$ python -q
>>> import numpy as np
>>> np.set_printoptions(suppress=True, linewidth=200)
>>> tidy = lambda a: np.round(a, 3) + 0
>>> mat = np.load("data.npy")
>>> mat
array([[  3.116,   6.626,  -1.153,  -5.353,   5.446],
       [ -1.951,  -3.357,   1.463,   4.206,  -4.266],
       [ -1.812,   2.938,  -2.299,  -4.03 ,  -6.001],
       [ -1.789,   4.071,   1.986,   1.18 ,   2.355],
       [  1.163,   6.43 ,   2.963,   3.504,  -3.969],
       [ -3.024,  -5.725,   0.184,   2.22 ,  -2.578],
       [  8.567,   1.275,  -3.995,   8.653,   7.546],
       [  3.551,   0.649,   0.092,   4.568,   3.159],
       [ -2.141,  -3.072,  -3.727,  -7.139,  -0.508],
       [  1.423,  -1.246,   6.909,  -4.841,   7.408],
       [  4.091,  -1.833,  -1.153,   1.568,  -1.757],
       [ -3.654,   4.298,   2.609,  -3.509,  -2.816],
       [ -1.681,   9.659,   5.902,  -6.099,  -1.601],
       [ -1.541,   2.456,  -2.263,  -2.624,  -7.953],
       [  0.641,  -0.652,   5.212,  -3.069,   0.692],
       [ -3.158,  -3.269,  -2.808,  -1.581,  -0.036],
       [ -5.663,  -4.235,  -4.514,  -1.375,  -5.766],
       [ -0.017,   2.042,  -0.596,  -6.763,   4.123],
       [ -7.911,   8.475, -12.447,   1.856,   3.516],
       [ -0.065,  -7.277,  -1.122,   2.518,  -1.115],
       [  0.566,  -2.347,  -7.237,   1.947,  -0.094],
       [  3.35 ,   1.406,  -0.738,  -3.182,  -0.477],
       [  0.001,  -0.467,  -3.054,   3.579,   2.097],
       [ -6.191,  -9.431,  -5.65 ,   6.017,   4.245],
       [ -0.795,   2.761,   5.911,  -2.036,   2.347],
       [ -5.491,   4.388,   2.051,   5.187,  -1.548],
       [ -2.369,   0.377,   0.195,  -5.963,   6.622],
       [  1.681,  -3.782,  -0.469,  -1.687,  -3.   ],
       [  0.271,  -0.72 ,  -6.975,   2.073,  -2.146],
       [ -6.028,  -8.299,  -0.783, -10.203,   3.254]])
>>> idx = mat[:, 3] > np.median(mat[:, 3])
>>> u = mat[idx].mean(axis=0) - mat[~idx].mean(axis=0)
>>> ((mat - mat.mean(axis=0)) @ u > 0).astype(int)
array([0, 1, 0, 0, 1, 1, 1, 1, 0, 0, 1, 0, 0, 0, 0, 1, 1, 0, 1, 1, 1, 0, 1, 1, 0, 1, 0, 0, 1, 0])
>>> np.argsort(-np.abs(u).round(6), kind="stable")
array([3, 2, 1, 4, 0])
>>> print(tidy(u))
[-0.059 -1.49  -3.287  7.719 -0.521]
>>> tidy((((mat - mat.mean(axis=0)) @ u > 0) == idx).mean())
np.float64(0.933)
>>> out = np.c_[mat[:, :1] @ np.array([[-3]]), np.array([0, 1, 0, 2, 1, 2, 1, 2, 1, 0, 0, 2, 0, 2, 2, 1, 1, 1, 2, 1, 2, 2, 2, 0, 1, 2, 1, 0, 0, 2])]
>>> tidy(out)
array([[ -9.348,   0.   ],
       [  5.853,   1.   ],
       [  5.436,   0.   ],
       [  5.367,   2.   ],
       [ -3.489,   1.   ],
       [  9.072,   2.   ],
       [-25.701,   1.   ],
       [-10.653,   2.   ],
       [  6.423,   1.   ],
       [ -4.269,   0.   ],
       [-12.273,   0.   ],
       [ 10.962,   2.   ],
       [  5.043,   0.   ],
       [  4.623,   2.   ],
       [ -1.923,   2.   ],
       [  9.474,   1.   ],
       [ 16.989,   1.   ],
       [  0.051,   1.   ],
       [ 23.733,   2.   ],
       [  0.195,   1.   ],
       [ -1.698,   2.   ],
       [-10.05 ,   2.   ],
       [ -0.003,   2.   ],
       [ 18.573,   0.   ],
       [  2.385,   1.   ],
       [ 16.473,   2.   ],
       [  7.107,   1.   ],
       [ -5.043,   0.   ],
       [ -0.813,   0.   ],
       [ 18.084,   2.   ]])
>>> tidy(np.linalg.lstsq(mat, out[:, 0])[0])
array([-3.,  0.,  0.,  0.,  0.])
>>> tidy(np.linalg.norm(out - mat @ np.linalg.lstsq(mat, out)[0], axis=0))
array([0.   , 7.065])
>>> np.linalg.matrix_rank(np.c_[mat, out])
np.int64(6)
>>> np.linalg.matrix_rank(out)
np.int64(2)
